>>> import numpy as np
>>> from numpy import linalg as LA
>>> np.set_printoptions(suppress=True, linewidth=160)
>>> rd = lambda a: np.round(a, 2) + 0
>>> data = np.array([[-3.0, -2.0, 0.0], [-2.0, -1.0, -2.0], [0.0, -2.0, -1.0]])
>>> ev, evecs = LA.eigh(data)
>>> x0 = np.array([3, 2, -1])
>>> rd(x0 @ data @ x0 / (x0 @ x0)), rd(ev[0]), rd(ev[-1])
(np.float64(-3.43), np.float64(-4.6), np.float64(1.49))
>>> rd(LA.eigvalsh(data[1:, 1:]))
array([-3.,  1.])
>>> x0 = np.array([-1, -1, -3])
>>> target = data @ x0
>>> beta, lr = np.zeros(3), 1 / LA.norm(data, 2) ** 2
>>> for i in range(15):
...     beta -= lr * data.T @ (data @ beta - target)
...     if i % 5 == 0: print(i, round(LA.norm(data @ beta - target), 2))
... 
0 3.56
5 1.6
10 0.77
>>> rd(LA.cond(data))
np.float64(3.08)
>>> np.all(LA.eigvalsh(data) > 0)
np.False_
>>> M = np.array([[5.0, 1.0, 1.0, 1.0, 1.0, 1.0, 1.0],
...     [1.0, 5.0, 1.0, 1.0, 1.0, 1.0, 1.0],
...     [1.0, 1.0, 5.0, 1.0, 1.0, 1.0, 1.0],
...     [1.0, 1.0, 1.0, 5.0, 1.0, 1.0, 1.0],
...     [1.0, 1.0, 1.0, 1.0, 5.0, 1.0, 1.0],
...     [1.0, 1.0, 1.0, 1.0, 1.0, 5.0, 1.0],
...     [1.0, 1.0, 1.0, 1.0, 1.0, 1.0, 5.0]])
>>> (M + M.T) / 2
array([[5., 1., 1., 1., 1., 1., 1.],
       [1., 5., 1., 1., 1., 1., 1.],
       [1., 1., 5., 1., 1., 1., 1.],
       [1., 1., 1., 5., 1., 1., 1.],
       [1., 1., 1., 1., 5., 1., 1.],
       [1., 1., 1., 1., 1., 5., 1.],
       [1., 1., 1., 1., 1., 1., 5.]])
>>> assert M == M.T
Traceback (most recent call last):
  File "<python-input-17>", line 1, in <module>
    assert M == M.T
           ^^^^^^^^
ValueError: The truth value of an array with more than one element is ambiguous. Use a.any() or a.all()
>>> np.trace(M)
np.float64(35.0)
>>> rd(LA.det(M))
np.float64(45056.0)
